$ ipython --no-banner

In [1]: import numpy as np

In [2]: from numpy import linalg as LA

In [3]: np.set_printoptions(precision=2, suppress=True, linewidth=140)

In [4]: arr = np.maximum(np.array([[1],
   ...:     [1],
   ...:     [-1],
   ...:     [-1],
   ...:     [1],
   ...:     [-2],
   ...:     [-1],
   ...:     [-2],
   ...:     [1],
   ...:     [-1],
   ...:     [-2],
   ...:     [-2],
   ...:     [-1],
   ...:     [-2]]) @ np.array([[-2, 1, -2]]) + np.array([-3, -2, -1]), 0)

In [5]: arr
Out[5]: 
array([[0, 0, 0],
       [0, 0, 0],
       [0, 0, 1],
       [0, 0, 1],
       [0, 0, 0],
       [1, 0, 3],
       [0, 0, 1],
       [1, 0, 3],
       [0, 0, 0],
       [0, 0, 1],
       [1, 0, 3],
       [1, 0, 3],
       [0, 0, 1],
       [1, 0, 3]])

In [6]: rk = LA.matrix_rank(arr)

In [7]: print(rk)
2

In [8]: ns = LA.svd(arr)[2][rk:].T

In [9]: ns @ ns.T
Out[9]: 
array([[0., 0., 0.],
       [0., 1., 0.],
       [0., 0., 0.]])

In [10]: np.allclose(arr @ ns, 0)
Out[10]: True

In [11]: LA.matrix_rank(arr.T @ arr), LA.matrix_rank(arr @ arr.T)
Out[11]: (np.int64(2), np.int64(2))

In [12]: feats = np.loadtxt("out17.csv", delimiter=",")

In [13]: feats
Out[13]: 
array([[9., 0., 0., 0.],
       [0., 9., 0., 0.],
       [0., 0., 9., 0.],
       [0., 0., 0., 2.]])

In [14]: vals, vecs = LA.eig(feats)

In [15]: np.sort(LA.eigvals(feats.T))
Out[15]: array([2., 9., 9., 9.])

In [16]: np.prod(vals)
Out[16]: np.float64(1458.0)

In [17]: vals
Out[17]: array([9., 9., 9., 2.])

In [18]: feats @ vecs[:, 0] - vals[0] * vecs[:, 0]
Out[18]: array([0., 0., 0., 0.])

In [19]: np.sort(LA.eigvals(feats @ feats))
Out[19]: array([ 4., 81., 81., 81.])

In [20]: np.sort(LA.eigvals(LA.inv(feats)))
Out[20]: array([0.11, 0.11, 0.11, 0.5 ])
